In [1]: import numpy as np

In [2]: from numpy import linalg as LA

In [3]: np.set_printoptions(precision=3, suppress=True, linewidth=140)

In [4]: rnd = lambda a: np.round(a, 3) + 0

In [5]: K = np.diag(np.array([0, 4, 2, 0, 1, 1]))

In [6]: K
Out[6]: 
array([[0, 0, 0, 0, 0, 0],
       [0, 4, 0, 0, 0, 0],
       [0, 0, 2, 0, 0, 0],
       [0, 0, 0, 0, 0, 0],
       [0, 0, 0, 0, 1, 0],
       [0, 0, 0, 0, 0, 1]])

In [7]: U, sv, Vh = LA.svd(K, full_matrices=False)

In [8]: sv
Out[8]: array([4., 2., 1., 1., 0., 0.])

In [9]: (sv > 1e-8).sum()
Out[9]: np.int64(4)

In [10]: U.T @ U
Out[10]: 
array([[1., 0., 0., 0., 0., 0.],
       [0., 1., 0., 0., 0., 0.],
       [0., 0., 1., 0., 0., 0.],
       [0., 0., 0., 1., 0., 0.],
       [0., 0., 0., 0., 1., 0.],
       [0., 0., 0., 0., 0., 1.]])

In [11]: rnd(np.sqrt((sv ** 2).sum())), rnd(LA.norm(K))
Out[11]: (np.float64(4.69), np.float64(4.69))

In [12]: LA.matrix_rank(K - K[0, 0] * np.eye(6))
Out[12]: np.int64(4)

In [13]: [int(LA.matrix_rank(LA.matrix_power(K, p))) for p in range(1, 7)]
Out[13]: [4, 4, 4, 4, 4, 4]

In [14]: try:
    ...:     LA.inv(K)
    ...: except LA.LinAlgError as e:
    ...:     print(repr(e))
    ...: 
LinAlgError('Singular matrix')

In [15]: np.allclose(K @ K.T, K.T @ K)
Out[15]: True

In [16]: np.trace(K)
Out[16]: np.int64(8)

In [17]: np.allclose(K, K.T)
Out[17]: True

In [18]: K.inv()
Traceback (most recent call last):
  Cell In[18], line 1
    K.inv()
AttributeError: 'numpy.ndarray' object has no attribute 'inv'


In [19]: (K + K.T) / 2
Out[19]: 
array([[0., 0., 0., 0., 0., 0.],
       [0., 4., 0., 0., 0., 0.],
       [0., 0., 2., 0., 0., 0.],
       [0., 0., 0., 0., 0., 0.],
       [0., 0., 0., 0., 1., 0.],
       [0., 0., 0., 0., 0., 1.]])

In [20]: rnd(LA.det(K))
Out[20]: np.float64(0.0)

In [21]: assert K == K.T
Traceback (most recent call last):
  Cell In[21], line 1
    assert K == K.T
ValueError: The truth value of an array with more than one element is ambiguous. Use a.any() or a.all()


In [22]: (K != 0).astype(int)
Out[22]: 
array([[0, 0, 0, 0, 0, 0],
       [0, 1, 0, 0, 0, 0],
       [0, 0, 1, 0, 0, 0],
       [0, 0, 0, 0, 0, 0],
       [0, 0, 0, 0, 1, 0],
       [0, 0, 0, 0, 0, 1]])

In [23]: K @ K
Out[23]: 
array([[ 0,  0,  0,  0,  0,  0],
       [ 0, 16,  0,  0,  0,  0],
       [ 0,  0,  4,  0,  0,  0],
       [ 0,  0,  0,  0,  0,  0],
       [ 0,  0,  0,  0,  1,  0],
       [ 0,  0,  0,  0,  0,  1]])

In [24]: np.flatnonzero(LA.matrix_power((K != 0) + (K.T != 0) + np.eye(6), 6)[1])
Out[24]: array([1])

In [25]: (LA.matrix_power((K != 0) + (K.T != 0) + np.eye(6), 6) > 0).astype(int)
Out[25]: 
array([[1, 0, 0, 0, 0, 0],
       [0, 1, 0, 0, 0, 0],
       [0, 0, 1, 0, 0, 0],
       [0, 0, 0, 1, 0, 0],
       [0, 0, 0, 0, 1, 0],
       [0, 0, 0, 0, 0, 1]])

In [26]: W0 = np.load("sample1.npy")

In [27]: W0
Out[27]: 
array([[0, 0, 1, 0],
       [0, 0, 0, 2],
       [0, 1, 0, 0],
       [1, 0, 0, 0]])

In [28]: Q, Rm = LA.qr(W0)

In [29]: Q @ Rm
Out[29]: 
array([[0., 0., 1., 0.],
       [0., 0., 0., 2.],
       [0., 1., 0., 0.],
       [1., 0., 0., 0.]])

In [30]: Rm
Out[30]: 
array([[-1.,  0.,  0.,  0.],
       [ 0., -1.,  0.,  0.],
       [ 0.,  0., -1.,  0.],
       [ 0.,  0.,  0., -2.]])

In [31]: Q
Out[31]: 
array([[ 0.,  0., -1.,  0.],
       [-0.,  0.,  0., -1.],
       [-0., -1.,  0.,  0.],
       [-1., -0.,  0.,  0.]])

In [32]: np.trace(Q @ Q.T)
Out[32]: np.float64(4.0)

In [33]: Q.shape, Rm.shape
Out[33]: ((4, 4), (4, 4))

In [34]: ev, evecs = LA.eigvalsh(Rm)
Traceback (most recent call last):
  Cell In[34], line 1
    ev, evecs = LA.eigvalsh(Rm)
ValueError: too many values to unpack (expected 2)


In [35]: ev, evecs = LA.eigh(Rm)

In [36]: ev.sum(), np.trace(Rm)
Out[36]: (np.float64(-5.0), np.float64(-5.0))

In [37]: rnd(LA.svd(Rm, compute_uv=False))
Out[37]: array([2., 1., 1., 1.])

In [38]: evecs @ np.diag(ev) @ evecs.T
Out[38]: 
array([[-1.,  0.,  0.,  0.],
       [ 0., -1.,  0.,  0.],
       [ 0.,  0., -1.,  0.],
       [ 0.,  0.,  0., -2.]])

In [39]: blk = np.stack([W0, -3 * W0, W0[::-1]])

In [40]: np.einsum("bij,cij->bc", blk, blk)
Out[40]: 
array([[  7, -21,   0],
       [-21,  63,   0],
       [  0,   0,   7]])

In [41]: rnd(LA.det(blk))
Out[41]: array([  -2., -162.,   -2.])

In [42]: rnd(LA.norm(blk, axis=(1, 2)))
Out[42]: array([2.646, 7.937, 2.646])

In [43]: (blk @ W0.T).shape
Out[43]: (3, 4, 4)
